% ipython --no-banner

In [1]: import numpy as np

In [2]: np.set_printoptions(suppress=True, linewidth=100)

In [3]: rd = lambda a: np.round(a, 3) + 0

In [4]: W0 = np.load("block13.npy")

In [5]: print(W0)
[[ 0  3  2 -2]
 [ 0  0  0 -2]
 [ 0  0  0  5]
 [ 0  0  0  0]]

In [6]: left, sig, vt = np.linalg.svd(W0)

In [7]: V = vt[:(sig > 1e-8).sum()]

In [8]: rng = np.random.default_rng(123749)

In [9]: x = W0[2] + -3 * W0[0] + rng.integers(2) * np.eye(4)[1]

In [10]: print(x)
[ 0. -9. -6. 11.]

In [11]: print(rd(V.T @ V))
[[0.    0.    0.    0.   ]
 [0.    0.692 0.462 0.   ]
 [0.    0.462 0.308 0.   ]
 [0.    0.    0.    1.   ]]

In [12]: print(np.argsort(-np.linalg.norm(W0, axis=0).round(6), kind="stable")[:3])
[3 1 2]

In [13]: print(np.linalg.cond(W0) > 100)
True

In [14]: x = np.array([2, 1, 3, 2])

In [15]: print(W0 @ (2 * x))
[10 -8 20  0]

In [16]: print(W0 @ np.eye(4)[0])
[0. 0. 0. 0.]

In [17]: print(np.sign((W0 @ x).round(6)))
[ 1 -1  1  0]

In [18]: W0.reshape(4, 5)
Traceback (most recent call last):
  Cell In[18], line 1
    W0.reshape(4, 5)
ValueError: cannot reshape array of size 16 into shape (4,5)


In [19]: print(W0.reshape(2, -1))
[[ 0  3  2 -2  0  0  0 -2]
 [ 0  0  0  5  0  0  0  0]]

In [20]: blk = W0.reshape(4, 2, -1)

In [21]: print(np.swapaxes(blk, 1, 2)[2])
[[0 0]
 [0 5]]

In [22]: print(np.einsum("ihd,jhd->hij", blk, blk).shape)
(2, 4, 4)

In [23]: print(np.einsum("ihd,ihd->ih", blk, blk))
[[ 9  8]
 [ 0  4]
 [ 0 25]
 [ 0  0]]

In [24]: print(blk.shape)
(4, 2, 2)

In [25]: print(blk.sum(axis=1))
[[ 2  1]
 [ 0 -2]
 [ 0  5]
 [ 0  0]]

In [26]: X = np.array([[0, 0, 0, 0, 0], [2, 2, 2, 0, 2], [1, 2, 0, 2, 2], [1, 0, 0, 2, 0]])

In [27]: X[-1] = X[0] + -3 * X[1]

In [28]: print(X)
[[ 0  0  0  0  0]
 [ 2  2  2  0  2]
 [ 1  2  0  2  2]
 [-6 -6 -6  0 -6]]

In [29]: rank = np.linalg.matrix_rank(X)

In [30]: print(rank)
2

In [31]: N = np.linalg.svd(X)[2][rank:].T

In [32]: print(np.allclose(X @ N, 0))
True

In [33]: print(N.shape)
(5, 3)

In [34]: print([int(np.linalg.matrix_rank(X[:i])) for i in range(1, len(X) + 1)])
[0, 1, 2, 2]

In [35]: left, sig, vt = np.linalg.svd(X, full_matrices=False)

In [36]: print(rd(np.abs(vt[0])))
[0.496 0.511 0.48  0.031 0.511]

In [37]: print(left.shape, sig.shape, vt.shape)
(4, 4) (4,) (4, 5)

In [38]: print(rd(vt @ vt.T))
[[1. 0. 0. 0.]
 [0. 1. 0. 0.]
 [0. 0. 1. 0.]
 [0. 0. 0. 1.]]

In [39]: print(rd(left.T @ left))
[[1. 0. 0. 0.]
 [0. 1. 0. 0.]
 [0. 0. 1. 0.]
 [0. 0. 0. 1.]]

In [40]: print(rd(np.cumsum(sig ** 2) / np.sum(sig ** 2)))
[0.963 1.    1.    1.   ]

In [41]: left, sig, vt = np.linalg.svd(X)

In [42]: print(rd(sig))
[12.904  2.547  0.     0.   ]

In [43]: print(np.argmax(sig[:-1] / (sig[1:] + 1e-6)) + 1)
2

In [44]: A2 = left[:, :2] @ np.diag(sig[:2]) @ vt[:2]

In [45]: print(rd(np.linalg.norm(X - A2) / np.linalg.norm(X)))
0.0

In [46]: print(rd(np.linalg.norm(X - A2, 2)), rd(sig[2]))
0.0 0.0

In [47]: print([round(float(x), 3) for x in np.linalg.svd(X, compute_uv=False)[:3]])
[12.904, 2.547, 0.0]

In [48]: print(np.linalg.cond(X) > 100)
True

In [49]: print(np.argsort(-np.linalg.norm(X, axis=0).round(6), kind="stable")[:3])
[1 4 0]

In [50]: m1 = np.abs(np.array([[3, -1, -1], [3, -3, 1], [2, -3, -1]])) + np.eye(3)

In [51]: m1 = m1 / m1.sum(axis=1, keepdims=True)

In [52]: print(rd(m1))
[[0.667 0.167 0.167]
 [0.375 0.5   0.125]
 [0.286 0.429 0.286]]

In [53]: A2 = np.array([[4, 5], [1, 4], [1, 1]])

In [54]: print(np.linalg.matrix_rank(m1 @ A2))
2

In [55]: print(rd(m1 @ A2))
[[3.    4.167]
 [2.125 4.   ]
 [1.857 3.429]]

In [56]: print(rd(np.einsum("ij->j", m1)))
[1.327 1.095 0.577]

In [57]: print(np.vstack([m1, A2.T]).shape)
(5, 3)

In [58]: W2 = np.array([[-0.4, 0.9, 0.8], [-1.0, -1.5, 1.1]])

In [59]: K = np.array([[-7, -1],
    ...:     [9, -3],
    ...:     [-6, -8],
    ...:     [-6, 3],
    ...:     [-4, -2],
    ...:     [-6, 6],
    ...:     [0, 4],
    ...:     [-9, -8],
    ...:     [-1, 7],
    ...:     [7, 0],
    ...:     [-7, 2],
    ...:     [6, 7],
    ...:     [1, -2],
    ...:     [-7, -9],
    ...:     [-3, -1],
    ...:     [6, 8],
    ...:     [-7, -3],
    ...:     [-2, 2],
    ...:     [-5, 4],
    ...:     [0, -2],
    ...:     [-8, 6],
    ...:     [-4, -1],
    ...:     [-5, -5],
    ...:     [2, 2],
    ...:     [-1, -4],
    ...:     [-8, -3],
    ...:     [-6, 0],
    ...:     [2, 2]]) @ W2 + 0.02 * rng.normal(size=(28, 3))

In [60]: print(rd(K))
[[  3.805  -4.812  -6.692]
 [ -0.594  12.626   3.911]
 [ 10.377   6.581 -13.621]
 [ -0.577  -9.906  -1.496]
 [  3.578  -0.562  -5.428]
 [ -3.581 -14.35    1.78 ]
 [ -4.003  -5.988   4.397]
 [ 11.577   3.889 -16.012]
 [ -6.618 -11.413   6.922]
 [ -2.79    6.283   5.599]
 [  0.832  -9.327  -3.424]
 [ -9.41   -5.105  12.571]
 [  1.607   3.893  -1.382]
 [ 11.795   7.197 -15.541]
 [  2.204  -1.227  -3.525]
 [-10.432  -6.609  13.625]
 [  5.817  -1.756  -8.909]
 [ -1.166  -4.799   0.616]
 [ -2.022 -10.533   0.371]
 [  1.996   2.979  -2.19 ]
 [ -2.771 -16.205   0.214]
 [  2.6    -2.126  -4.269]
 [  7.007   2.958  -9.519]
 [ -2.777  -1.198   3.79 ]
 [  4.399   5.113  -5.211]
 [  6.188  -2.697  -9.732]
 [  2.405  -5.401  -4.799]
 [ -2.814  -1.191   3.787]]

In [61]: x = np.array([-2, 2, -2])

In [62]: target = K @ x

In [63]: print(rd(np.linalg.solve(K.T @ K, K.T @ target)))
[-2.  2. -2.]

In [64]: target = target + 0.3 * rng.normal(size=28)

In [65]: print(rd(target))
[ -3.708  18.996  19.33  -15.493   2.79  -24.981 -12.487  16.145 -23.328   6.542 -13.071 -16.418
   6.494  21.865   0.334 -19.221   2.299  -8.65  -17.8     6.092 -27.541  -1.019  10.651  -4.554
  11.981   1.41   -5.761  -4.597]

In [66]: beta, *_ = np.linalg.lstsq(K, target)

In [67]: print(beta.round())
[-5.  2. -4.]

In [68]: print(rd(np.linalg.norm(target - K @ beta)))
1.429

In [69]: print(rd(K.T @ (target - K @ beta)))
[0. 0. 0.]

In [70]: blk = np.stack([K, 3 * K, K[::-1]])

In [71]: print((blk @ K.T).shape)
(3, 28, 28)

In [72]: print(np.linalg.matrix_rank(blk.reshape(3, -1)))
2

In [73]: print(blk.shape)
(3, 28, 3)

In [74]: print(rd(np.einsum("bij,cij->bc", blk, blk)))
[[ 3957.907 11873.721  -881.297]
 [11873.721 35621.162 -2643.891]
 [ -881.297 -2643.891  3957.907]]

In [75]: lab = rng.permutation(3)

In [76]: A2 = K[:, lab] * rng.choice([-1, 1], 3)

In [77]: print(rd(A2))
[[ -3.805  -6.692  -4.812]
 [  0.594   3.911  12.626]
 [-10.377 -13.621   6.581]
 [  0.577  -1.496  -9.906]
 [ -3.578  -5.428  -0.562]
 [  3.581   1.78  -14.35 ]
 [  4.003   4.397  -5.988]
 [-11.577 -16.012   3.889]
 [  6.618   6.922 -11.413]
 [  2.79    5.599   6.283]
 [ -0.832  -3.424  -9.327]
 [  9.41   12.571  -5.105]
 [ -1.607  -1.382   3.893]
 [-11.795 -15.541   7.197]
 [ -2.204  -3.525  -1.227]
 [ 10.432  13.625  -6.609]
 [ -5.817  -8.909  -1.756]
 [  1.166   0.616  -4.799]
 [  2.022   0.371 -10.533]
 [ -1.996  -2.19    2.979]
 [  2.771   0.214 -16.205]
 [ -2.6    -4.269  -2.126]
 [ -7.007  -9.519   2.958]
 [  2.777   3.79   -1.198]
 [ -4.399  -5.211   5.113]
 [ -6.188  -9.732  -2.697]
 [ -2.405  -4.799  -5.401]
 [  2.814   3.787  -1.191]]

In [78]: left, _, vt = np.linalg.svd(K.T @ A2)

In [79]: print(rd(np.linalg.lstsq(K, A2)[0]))
[[-1.  0.  0.]
 [ 0.  0.  1.]
 [ 0.  1.  0.]]

In [80]: print(lab)
[0 2 1]

In [81]: mat = np.load("data.npy")

In [82]: print(mat)
[[ 1  1 -1 -1  1  1 -1 -1]
 [ 1 -1  1 -1 -1  1 -1  1]
 [ 1 -1 -1  1  1 -1 -1  1]
 [ 1  1  1  1  1  1  1  1]]

In [83]: print(rd(np.linalg.norm(mat, "nuc")))
11.314

In [84]: print(rd(np.linalg.norm(mat, axis=0)))
[2. 2. 2. 2. 2. 2. 2. 2.]

In [85]: print(rd(np.linalg.norm(mat[3], 1)), rd(np.linalg.norm(mat[3], np.inf)))
8.0 1.0

In [86]: print(np.linalg.norm(mat, axis=1).argmax())
0

In [87]: print(rd(np.linalg.norm(mat, 1)), rd(np.linalg.norm(mat, np.inf)))
4.0 8.0

In [88]: r0, r1 = mat[3], mat[2]

In [89]: print(r0 @ r0)
8

In [90]: pr = (r0 @ r1) / (r0 @ r0) * r0

In [91]: print(r1 - pr)
[ 1. -1. -1.  1.  1. -1. -1.  1.]

In [92]: print((r1 - pr) @ r0)
0.0

In [93]: r0 = np.array([1, 2])

In [94]: print(np.cross(mat[3, :3], mat[1, :3]))
[ 2  0 -2]

In [95]: print(np.correlate(mat[3], mat[1], "full"))
[ 1  0  1  0 -1  0 -1  0 -1  0 -1  0  1  0  1]

In [96]: print(np.array([np.convolve(row, r0, "same") for row in mat]))
[[ 1  3  1 -3 -1  3  1 -3]
 [ 1  1 -1  1 -3 -1  1 -1]
 [ 1  1 -3 -1  3  1 -3 -1]
 [ 1  3  3  3  3  3  3  3]]

In [97]: print(rd(m1 @ np.ones(3)))
[1. 1. 1.]

In [98]: pr = np.eye(3)[2]

In [99]: for _ in range(6):
    ...:     pr = pr @ m1
    ...:     print(pr.round(3))
    ...: 
[0.286 0.429 0.286]
[0.433 0.384 0.183]
[0.485 0.343 0.172]
[0.501 0.326 0.173]
[0.506 0.321 0.174]
[0.507 0.319 0.174]

In [100]: A2 = mat / np.sqrt((mat ** 2).mean(axis=1, keepdims=True))

In [101]: print(np.linalg.matrix_rank(mat - mat.mean(axis=1, keepdims=True)))
3

In [102]: J = np.loadtxt("mat.csv", delimiter=",")

In [103]: print(rd(J))
[[0.455 0.091 0.273 0.    0.182]
 [0.125 0.188 0.312 0.25  0.125]
 [0.235 0.235 0.294 0.235 0.   ]
 [0.182 0.091 0.    0.545 0.182]
 [0.333 0.083 0.25  0.167 0.167]]

In [104]: print(rd(J @ np.ones(5)))
[1. 1. 1. 1. 1.]

In [105]: print(rd(np.linalg.matrix_power(J, 100)))
[[0.283 0.134 0.216 0.234 0.133]
 [0.283 0.134 0.216 0.234 0.133]
 [0.283 0.134 0.216 0.234 0.133]
 [0.283 0.134 0.216 0.234 0.133]
 [0.283 0.134 0.216 0.234 0.133]]

In [106]: print(rd(np.sort(np.abs(np.linalg.eigvals(J)))[::-1]))
[1.    0.361 0.361 0.061 0.061]

In [107]: pr = np.eye(5)[4]

In [108]: for _ in range(6):
     ...:     pr = pr @ J
     ...:     print(pr.round(3))
     ...: 
[0.333 0.083 0.25  0.167 0.167]
[0.307 0.134 0.232 0.198 0.129]
[0.29  0.136 0.226 0.218 0.13 ]
[0.285 0.136 0.221 0.228 0.131]
[0.283 0.135 0.218 0.232 0.132]
[0.283 0.134 0.217 0.233 0.133]

In [109]: A2 = J / np.sqrt((J ** 2).mean(axis=1, keepdims=True))

In [110]: print(rd(A2[1]))
[0.587 0.881 1.468 1.174 0.587]

In [111]: print(rd(np.linalg.norm(A2, axis=1)))
[2.236 2.236 2.236 2.236 2.236]

In [112]: arr = np.array([[1.0, 0.0, 0.0], [0.0, -1.0, 0.0], [0.0, 0.0, -1.0]])

In [113]: lab = rng.permutation(3)

In [114]: print(lab)
[1 2 0]

In [115]: A2 = arr[lab][:, lab]

In [116]: print(rd(np.sort(np.abs(np.linalg.eigvals(A2)))))
[1. 1. 1.]

In [117]: print(rd(np.linalg.det(A2)), rd(np.linalg.det(arr[lab])))
1.0 1.0

In [118]: print(np.diag(A2))
[-1. -1.  1.]

In [119]: print(arr @ arr)
[[1. 0. 0.]
 [0. 1. 0.]
 [0. 0. 1.]]

In [120]: print((arr != 0).astype(int))
[[1 0 0]
 [0 1 0]
 [0 0 1]]

In [121]: print((np.linalg.matrix_power((arr != 0) + (arr.T != 0) + np.eye(3), 3) > 0).astype(int))
[[1 0 0]
 [0 1 0]
 [0 0 1]]

In [122]: print(rd(np.sort(np.linalg.eigvals(arr).real)))
[-1. -1.  1.]

In [123]: evals, V = np.linalg.eigvalsh(arr)
Traceback (most recent call last):
  Cell In[123], line 1
    evals, V = np.linalg.eigvalsh(arr)
ValueError: too many values to unpack (expected 2)


In [124]: evals, V = np.linalg.eigh(arr)

In [125]: print(evals.sum(), np.trace(arr))
-1.0 -1.0

In [126]: print(rd(np.linalg.svd(arr, compute_uv=False)))
[1. 1. 1.]

In [127]: print(np.abs(V[:, -1]).round(6).argmax())
0

In [128]: print(rd(np.linalg.eigvalsh(arr @ arr)))
[1. 1. 1.]

In [129]: print(V.T @ arr @ V)
[[-1.  0.  0.]
 [ 0. -1.  0.]
 [ 0.  0.  1.]]

In [130]: print(V.T @ V)
[[1. 0. 0.]
 [0. 1. 0.]
 [0. 0. 1.]]

In [131]: print(V @ np.diag(evals) @ V.T)
[[ 1.  0.  0.]
 [ 0. -1.  0.]
 [ 0.  0. -1.]]

In [132]: print(rd(np.linalg.eigvals(arr).sum().real))
-1.0

In [133]: print(rd(np.linalg.eigvals(arr)))
[ 1. -1. -1.]

In [134]: print(rd(np.linalg.det(arr.T)))
1.0

In [135]: print(np.einsum("ii->", arr))
-1.0

In [136]: print(np.einsum("ij,ji->", arr, arr))
3.0

In [137]: print(rd(np.linalg.det(2 * arr)), rd(np.linalg.det(arr)))
8.0 1.0

In [138]: w1 = np.array([[1, 1], [2, 1], [2, 0]])

In [139]: beta = np.array([0, 9])

In [140]: hid = np.maximum(arr @ w1 + beta, 0)

In [141]: print(rd((hid > 0).mean(axis=0)))
[0.333 1.   ]

In [142]: print((hid > 0).astype(int))
[[1 1]
 [0 1]
 [0 1]]

In [143]: print(np.linalg.matrix_rank(hid))
2

In [144]: W2 = np.array([[0, 0], [3, -3]])

In [145]: print(hid @ W2)
[[ 30. -30.]
 [ 24. -24.]
 [ 27. -27.]]

In [146]: print((hid @ W2).round(6).argmax(axis=1))
[0 0 0]

In [147]: print(w1 @ W2)
[[ 3 -3]
 [ 3 -3]
 [ 0  0]]

In [148]: A = np.array([[1.0, 0.0, 0.0], [0.0, 1.0, 0.0], [0.0, 0.0, 1.0]])

In [149]: print(A)
[[1. 0. 0.]
 [0. 1. 0.]
 [0. 0. 1.]]

In [150]: Q, r_ = np.linalg.qr(A)

In [151]: print(Q.T @ Q)
[[1. 0. 0.]
 [0. 1. 0.]
 [0. 0. 1.]]

In [152]: print(Q.shape, r_.shape)
(3, 3) (3, 3)

In [153]: print(abs(r_[0, 0]), rd(np.linalg.norm(A[:, 0])))
1.0 1.0

In [154]: print(np.allclose(r_.T @ r_, A.T @ A))
True

In [155]: print(np.abs(np.diag(r_)))
[1. 1. 1.]
